% ipython --no-banner

In [1]: import numpy as np

In [2]: np.set_printoptions(precision=3, suppress=True, linewidth=200, sign=" ")

In [3]: m1 = np.array([[-1, 2, -1, -1, -2, -1],
   ...:     [1, 1, 0, 1, -1, 2],
   ...:     [1, 2, -2, 0, 2, 1],
   ...:     [2, -2, 0, -1, -1, -1],
   ...:     [1, 0, 2, -2, 0, -2],
   ...:     [-2, 2, 0, 1, -1, 0],
   ...:     [1, 2, -1, 0, 1, -1],
   ...:     [0, 1, 1, 0, 2, -2],
   ...:     [-2, 2, -2, 2, 1, -1]])

In [4]: m1
Out[4]: 
array([[-1,  2, -1, -1, -2, -1],
       [ 1,  1,  0,  1, -1,  2],
       [ 1,  2, -2,  0,  2,  1],
       [ 2, -2,  0, -1, -1, -1],
       [ 1,  0,  2, -2,  0, -2],
       [-2,  2,  0,  1, -1,  0],
       [ 1,  2, -1,  0,  1, -1],
       [ 0,  1,  1,  0,  2, -2],
       [-2,  2, -2,  2,  1, -1]])

In [5]: B = np.c_[m1[:, :5] @ np.array([[2, -5, 3, -1, -2],
   ...:     [4, -2, -5, 4, 3],
   ...:     [3, 1, 1, 2, 1],
   ...:     [-2, 4, 3, 4, 1],
   ...:     [-3, -2, -2, -2, -4]]), np.array([1, 2, 2, 2, 3, 3, 1, 2, 1])]

In [6]: B
Out[6]: 
array([[ 11,   0, -13,   7,  14,   1],
       [  7,  -1,   3,   9,   6,   2],
       [ -2, -15, -13,  -1,  -6,   2],
       [  1,  -8,  15, -12,  -7,   2],
       [ 12, -11,  -1,  -5,  -2,   3],
       [  5,  12, -11,  16,  15,   3],
       [  4, -12, -10,   3,  -1,   1],
       [  1,  -5,  -8,   2,  -4,   2],
       [ -9,  10, -14,  12,   6,   1]])

In [7]: np.linalg.norm(np.linalg.qr(m1)[0].T @ B, axis=0) ** 2 / ((B ** 2).sum(axis=0) + 1e-12)
Out[7]: array([ 1.   ,  1.   ,  1.   ,  1.   ,  1.   ,  0.658])

In [8]: np.linalg.matrix_rank(B)
Out[8]: np.int64(6)
